% ipython --no-banner

In [1]: import numpy as np

In [2]: np.set_printoptions(precision=2, suppress=True, linewidth=120, floatmode="fixed")

In [3]: def tidy(a):
   ...:     return np.round(a, 2) + 0
   ...: 

In [4]: J = np.load("run8.npy")

In [5]: J
Out[5]: 
array([[0.10, 0.00, 1.00, 1.00, 2.00, 0.00, 2.00],
       [1.00, 2.10, 0.00, 3.00, 1.00, 1.00, 3.00],
       [1.00, 3.00, 1.10, 2.00, 0.00, 1.00, 3.00],
       [3.00, 3.00, 3.00, 0.10, 2.00, 1.00, 2.00],
       [0.00, 3.00, 1.00, 1.00, 1.10, 3.00, 2.00],
       [1.00, 0.00, 1.00, 2.00, 3.00, 0.10, 2.00],
       [0.00, 0.00, 1.00, 1.00, 2.00, 0.00, 2.10]])

In [6]: W1 = np.array([[6, -8, -5, -3],
   ...:     [-3, -3, -2, -1],
   ...:     [4, 4, -2, 5],
   ...:     [8, 0, 4, -8],
   ...:     [5, -6, 8, 6],
   ...:     [3, -5, 8, -1],
   ...:     [5, -3, -6, 5]])

In [7]: b = np.array([1, -3, 2, 2])

In [8]: H = np.maximum(J @ W1 + b, 0)

In [9]: tidy((H > 0).mean(axis=0))
Out[9]: array([1.00, 0.00, 0.71, 0.71])

In [10]: (H > 0).astype(int)
Out[10]: 
array([[1, 0, 1, 1],
       [1, 0, 1, 0],
       [1, 0, 0, 0],
       [1, 0, 0, 1],
       [1, 0, 1, 1],
       [1, 0, 1, 1],
       [1, 0, 1, 1]])

In [11]: np.linalg.matrix_rank(H)
Out[11]: np.int64(3)

In [12]: Z = np.array([[1, 2], [3, 1], [2, 2], [0, 0]])

In [13]: W1 @ Z
Out[13]: 
array([[-28,  -6],
       [-16, -13],
       [ 12,   8],
       [ 16,  24],
       [  3,  20],
       [  4,  17],
       [-16,  -5]])
